$ python -q
>>> import numpy as np
>>> np.set_printoptions(suppress=True, linewidth=120)
>>> def rnd(a):
...     return np.round(a, 2) + 0
... 
>>> M = np.loadtxt("w.csv", delimiter=",")
>>> M
array([[ 10.86,  12.03,  -9.88],
       [ -2.64,  -8.23,   7.07],
       [ -6.75,  -8.4 ,   6.02],
       [  1.7 ,   2.56,   6.62],
       [  5.88,   5.85,   2.65],
       [ -7.34,   7.45,  -6.78],
       [  3.67,  -3.6 ,  -4.72],
       [ -6.73, -21.38,   4.43],
       [ 12.75, -12.7 ,  -1.04],
       [ -3.67,  -5.25,  -4.48],
       [  0.93,  13.94,  -5.43],
       [  9.89, -11.79,  -3.77],
       [ -5.99, -12.88,   1.79],
       [ 11.27,  10.71,   4.27],
       [  5.14,  24.29,   3.46],
       [  4.13,   7.2 ,   1.48],
       [  4.36, -11.37,   2.75],
       [ -7.23,  17.06,   3.07],
       [ -3.01, -21.61,   6.41],
       [ -0.03,  -7.71,   3.14],
       [  7.04,   2.09,  12.93],
       [ -7.  ,   4.39,  -5.06],
       [ -0.04,  17.36,   4.7 ],
       [-12.21,   6.93,  -6.28],
       [ -2.54,  15.97,  -4.03],
       [ 11.89,   6.31,   0.67],
       [  2.94, -19.72,  -3.67]])
>>> W2 = M[[21, 26]].astype(float)
>>> for _ in range(6):
...     z = np.linalg.norm(M[:, None] - W2, axis=-1).argmin(axis=1)
...     W2 = np.array([M[z == j].mean(axis=0) for j in range(2)])
... 
>>> z
array([0, 1, 1, 0, 0, 0, 1, 1, 1, 1, 0, 1, 1, 0, 0, 0, 1, 0, 1, 1, 0, 0, 0, 0, 0, 0, 1])
>>> np.bincount(z)
array([15, 12])
>>> rnd(W2)
array([[  1.5 ,  10.28,   0.16],
       [  0.4 , -12.05,   1.16]])
>>> x = np.array([1, 2, 0])
>>> h = np.maximum(W2 @ x, 0)
>>> np.flatnonzero(h > 1e-9)
array([0])
>>> np.tanh(W2 @ x)
array([ 1., -1.])
>>> rnd(W2.T @ h)
array([ 33.05, 226.59,   3.51])
>>> z = M[:, 1] > np.median(M[:, 1])
>>> f = M[z].mean(axis=0) - M[~z].mean(axis=0)
>>> rnd((((M - M.mean(axis=0)) @ f > 0) == z).mean())
np.float64(0.96)
>>> rnd(f)
array([ 0.09, 21.5 , -3.71])
>>> x = np.array([-7, -3, -4])
>>> rhs = M @ x
>>> rnd(np.linalg.lstsq(M, rhs)[0])
array([-7., -3., -4.])
>>> rnd(np.linalg.pinv(M) @ M)
array([[1., 0., 0.],
       [0., 1., 0.],
       [0., 0., 1.]])
>>> rng = np.random.default_rng(6526)
>>> rhs = rhs + 0.05 * rng.normal(size=27)
>>> rnd(rhs)
array([ -72.56,   14.83,   48.33,  -46.02,  -69.34,   56.2 ,    4.  ,   93.49,  -47.03,   59.37,  -26.59,  -18.69,
         73.46, -128.06, -122.66,  -56.5 ,   -7.46,  -12.8 ,   60.25,   10.89, -107.21,   56.16,  -70.7 ,   89.76,
        -13.97, -104.79,   53.37])
>>> coef, *_ = np.linalg.lstsq(M, rhs)
>>> rnd(coef)
array([-7., -3., -4.])
>>> [round(float(np.linalg.norm(np.linalg.solve(M.T @ M + lam * np.eye(3), M.T @ rhs))), 2) for lam in (0, 1, 10, 100)]
[8.6, 8.6, 8.54, 7.99]
>>> rnd(M.T @ (rhs - M @ coef))
array([0., 0., 0.])
